In [1]: import numpy as np

In [2]: import numpy.linalg as la

In [3]: np.set_printoptions(precision=2, suppress=True, linewidth=140)

In [4]: Q, _ = la.qr(np.array([[-0.5, 1.1, -1.2], [-0.6, -1.2, 0.0], [0.7, -0.1, -1.4]]))

In [5]: vecs, _ = la.qr(np.array([[0.2, 0.1, 0.0, -1.4],
   ...:     [-0.8, -1.3, -1.1, -0.5],
   ...:     [-0.1, -1.4, 1.3, -1.1],
   ...:     [1.0, -0.6, -0.2, -0.9]]))

In [6]: sv = 3 * 0.7 ** np.arange(3)

In [7]: K = Q[:, :3] * sv @ vecs[:3]

In [8]: K
Out[8]: 
array([[ 1.19, -1.33,  0.26,  1.25],
       [-0.6 ,  0.31, -1.37,  1.78],
       [-0.35, -0.62, -0.82, -2.01]])

In [9]: out = K / la.norm(K, axis=1, keepdims=True)

In [10]: gram = out @ out.T

In [11]: np.argwhere(np.triu(np.abs(gram) > 0.95, 1))
Out[11]: array([], shape=(0, 2), dtype=int64)

In [12]: (np.abs(gram) > 0.9).astype(int)
Out[12]: 
array([[1, 0, 0],
       [0, 1, 0],
       [0, 0, 1]])

In [13]: round(float(np.degrees(np.arccos(np.clip(gram[0, 2], -1, 1)))), 2)
Out[13]: 117.69

In [14]: W0 = np.loadtxt("out15.csv", delimiter=",")

In [15]: W0
Out[15]: 
array([[1.  , 0.  , 0.  , 0.  , 0.  , 0.  ],
       [0.  , 0.5 , 0.  , 0.  , 0.5 , 0.  ],
       [0.  , 0.  , 1.  , 0.  , 0.  , 0.  ],
       [0.  , 0.25, 0.  , 0.25, 0.25, 0.25],
       [0.33, 0.  , 0.  , 0.33, 0.33, 0.  ],
       [0.  , 0.5 , 0.  , 0.  , 0.  , 0.5 ]])

In [16]: rank = la.matrix_rank(W0)

In [17]: rank
Out[17]: np.int64(5)

In [18]: ns = la.svd(W0)[2][rank:].T

In [19]: la.matrix_rank(W0.T @ W0), la.matrix_rank(W0 @ W0.T)
Out[19]: (np.int64(5), np.int64(5))

In [20]: print(np.round(ns @ ns.T, 2) + 0)
[[ 0.    0.    0.    0.    0.    0.  ]
 [ 0.    0.25  0.    0.25 -0.25 -0.25]
 [ 0.    0.    0.    0.    0.    0.  ]
 [ 0.    0.25  0.    0.25 -0.25 -0.25]
 [ 0.   -0.25  0.   -0.25  0.25  0.25]
 [ 0.   -0.25  0.   -0.25  0.25  0.25]]

In [21]: [int(la.matrix_rank(W0[:, :j + 1])) for j in range(6)]
Out[21]: [1, 2, 3, 4, 5, 5]

In [22]: np.round(ns[:, 0] / ns[np.abs(ns[:, 0]).round(6).argmax(), 0], 2) + 0
Out[22]: array([ 0.,  1.,  0.,  1., -1., -1.])

In [23]: ns.shape
Out[23]: (6, 1)

In [24]: U, sv, vt = la.svd(W0)

In [25]: sv.round(2) + 0
Out[25]: array([1.08, 1.  , 0.97, 0.57, 0.38, 0.  ])

In [26]: np.argmax(sv[:-1] / (sv[1:] + 1e-6)) + 1
Out[26]: np.int64(5)

In [27]: out = U[:, :5] @ np.diag(sv[:5]) @ vt[:5]

In [28]: print(np.round(np.abs(W0 - out).max(), 2))
0.0

In [29]: la.matrix_rank(out)
Out[29]: np.int64(5)

In [30]: out.round(2) + 0
Out[30]: 
array([[1.  , 0.  , 0.  , 0.  , 0.  , 0.  ],
       [0.  , 0.5 , 0.  , 0.  , 0.5 , 0.  ],
       [0.  , 0.  , 1.  , 0.  , 0.  , 0.  ],
       [0.  , 0.25, 0.  , 0.25, 0.25, 0.25],
       [0.33, 0.  , 0.  , 0.33, 0.33, 0.  ],
       [0.  , 0.5 , 0.  , 0.  , 0.  , 0.5 ]])

In [31]: x = np.array([2, -2, 2, 0, -3, 2])

In [32]: W0 @ x
Out[32]: array([ 2.  , -2.5 ,  2.  , -0.75, -0.33,  0.  ])

In [33]: (W0 * x).sum(axis=1)
Out[33]: array([ 2.  , -2.5 ,  2.  , -0.75, -0.33,  0.  ])

In [34]: print(W0 * x)
[[ 2.   -0.    0.    0.   -0.    0.  ]
 [ 0.   -1.    0.    0.   -1.5   0.  ]
 [ 0.   -0.    2.    0.   -0.    0.  ]
 [ 0.   -0.5   0.    0.   -0.75  0.5 ]
 [ 0.67 -0.    0.    0.   -1.    0.  ]
 [ 0.   -1.    0.    0.   -0.    1.  ]]

In [35]: print(W0 @ np.eye(6)[5])
[0.   0.   0.   0.25 0.   0.5 ]
